$ python -q
>>> import numpy as np
>>> import numpy.linalg as la
>>> np.set_printoptions(precision=3, suppress=True, linewidth=200, floatmode="fixed")
>>> cent = np.sign(np.array([[9, -7, 8, 3], [4, 6, 0, 0], [-4, 9, -9, -9], [1, 6, -7, 3]]))
>>> Y = (np.tril(cent, -1) + np.eye(4)) @ (np.triu(cent, 1) + np.eye(4))
>>> vals = np.array([-1, 1, 1, -2])
>>> data = np.rint(Y * vals @ la.inv(Y)) + 0
>>> data
array([[ 7.000, -6.000,  3.000,  1.000],
       [ 6.000, -5.000,  3.000,  1.000],
       [ 0.000,  0.000,  1.000,  2.000],
       [-6.000,  6.000, -3.000, -4.000]])
>>> data.ravel(order="F")
array([ 7.000,  6.000,  0.000, -6.000, -6.000, -5.000,  0.000,  6.000,  3.000,  3.000,  1.000, -3.000,  1.000,  1.000,  2.000, -4.000])
>>> data.reshape(-1, 2)
array([[ 7.000, -6.000],
       [ 3.000,  1.000],
       [ 6.000, -5.000],
       [ 3.000,  1.000],
       [ 0.000,  0.000],
       [ 1.000,  2.000],
       [-6.000,  6.000],
       [-3.000, -4.000]])
>>> T = data.reshape(4, 2, -1)
>>> T.sum(axis=1)
array([[10.000, -5.000],
       [ 9.000, -4.000],
       [ 1.000,  2.000],
       [-9.000,  2.000]])
>>> np.einsum("ihd,jhd->hij", T, T).shape
(2, 4, 4)
>>> data.mean(axis=0)
array([ 1.750, -1.250,  1.000,  0.000])
>>> data.sum(axis=0)
array([ 7.000, -5.000,  4.000,  0.000])
>>> np.abs(data).max()
np.float64(7.0)
>>> data.shape
(4, 4)
>>> np.diff(data, axis=0)
array([[-1.000,  1.000,  0.000,  0.000],
       [-6.000,  5.000, -2.000,  1.000],
       [-6.000,  6.000, -4.000, -6.000]])
>>> data - data[0]
array([[  0.000,   0.000,   0.000,   0.000],
       [ -1.000,   1.000,   0.000,   0.000],
       [ -7.000,   6.000,  -2.000,   1.000],
       [-13.000,  12.000,  -6.000,  -5.000]])
>>> data.sum(axis=1)
array([ 5.000,  5.000,  3.000, -7.000])
>>> la.svd(data, compute_uv=False)
array([16.043,  3.145,  0.864,  0.046])
>>> la.matrix_rank(data)
np.int64(4)
>>> arr = np.loadtxt("block2.csv", delimiter=",")
>>> arr
array([[ -0.200,  -0.100,  -0.400,  -1.200,  -0.200,   1.900,   0.200,   1.500],
       [ 10.000,   0.000,  32.000, -20.000,   6.000, -30.000,  -6.000, -12.000],
       [ -1.500,   1.100,   0.700,  -0.600,   0.500,  -1.000,   1.200,   1.300],
       [  1.200,   0.100,   0.200,   0.200,  -1.300,   1.400,   0.700,   0.000],
       [  0.800,   2.800,   0.800,   0.000,  -0.400,  -0.700,   0.300,   0.500],
       [  1.000,  -1.800,   2.100,   0.300,  -1.200,  -0.600,   1.300,  -0.900],
       [  3.600,  -1.200,  -2.500,  -2.300,   0.000,   1.500,  -0.900,  -1.400],
       [  0.000,   0.600,  -0.300,  -0.500,  -0.700,   0.100,   0.000,   0.000],
       [ -0.400,   0.900,   1.500,   0.800,   0.600,  -0.800,  -0.300,   0.200],
       [  0.500,  -0.400,  -0.600,   0.500,   0.600,   2.100,   1.600,  -0.400],
       [  0.700,  -0.800,  -0.100,  -0.700,  -1.600,  -1.000,   1.500,   0.500],
       [ -0.200,   0.000,  -0.300,   0.100,  -0.400,   1.200,   1.000,  -1.300],
       [ -1.100,   1.000,   1.800,  -1.400,   1.500,   0.100,   0.100,   1.000],
       [ -0.200,   0.300,  -0.200,  -1.000,  -0.300,  -1.000,   0.400,   0.000],
       [ -0.400,  -1.400,   0.300,   0.900,  -0.900,  -0.400,   0.600,   0.000],
       [ -0.900,  -0.500,   0.100,   0.000,  -2.800,   0.300,   0.600,  -0.400],
       [  0.500,  -1.500,  -0.900,   0.300,   0.300,   1.800,   1.200,   0.400]])
>>> # row 1 is much longer than the rest
>>> Y = np.array([[1, 2], [0, 0], [0, 2], [0, 1], [2, 2], [0, 1], [0, 0], [0, 2]])
>>> Y.T @ arr.T
array([[-0.600, 22.000, -0.500, -1.400,  0.000, -1.400,  3.600, -1.400,  0.800,  1.700, -2.500, -1.000,  1.900, -0.800, -2.200, -6.500,  1.100],
       [ 2.100, 22.000,  0.400,  1.800,  2.700,  1.700, -1.400, -2.400,  3.800,  2.800, -2.700, -3.100,  5.100, -3.400, -1.500, -7.700,  2.700]])
>>> arr @ Y
array([[-0.600,  2.100],
       [22.000, 22.000],
       [-0.500,  0.400],
       [-1.400,  1.800],
       [ 0.000,  2.700],
       [-1.400,  1.700],
       [ 3.600, -1.400],
       [-1.400, -2.400],
       [ 0.800,  3.800],
       [ 1.700,  2.800],
       [-2.500, -2.700],
       [-1.000, -3.100],
       [ 1.900,  5.100],
       [-0.800, -3.400],
       [-2.200, -1.500],
       [-6.500, -7.700],
       [ 1.100,  2.700]])
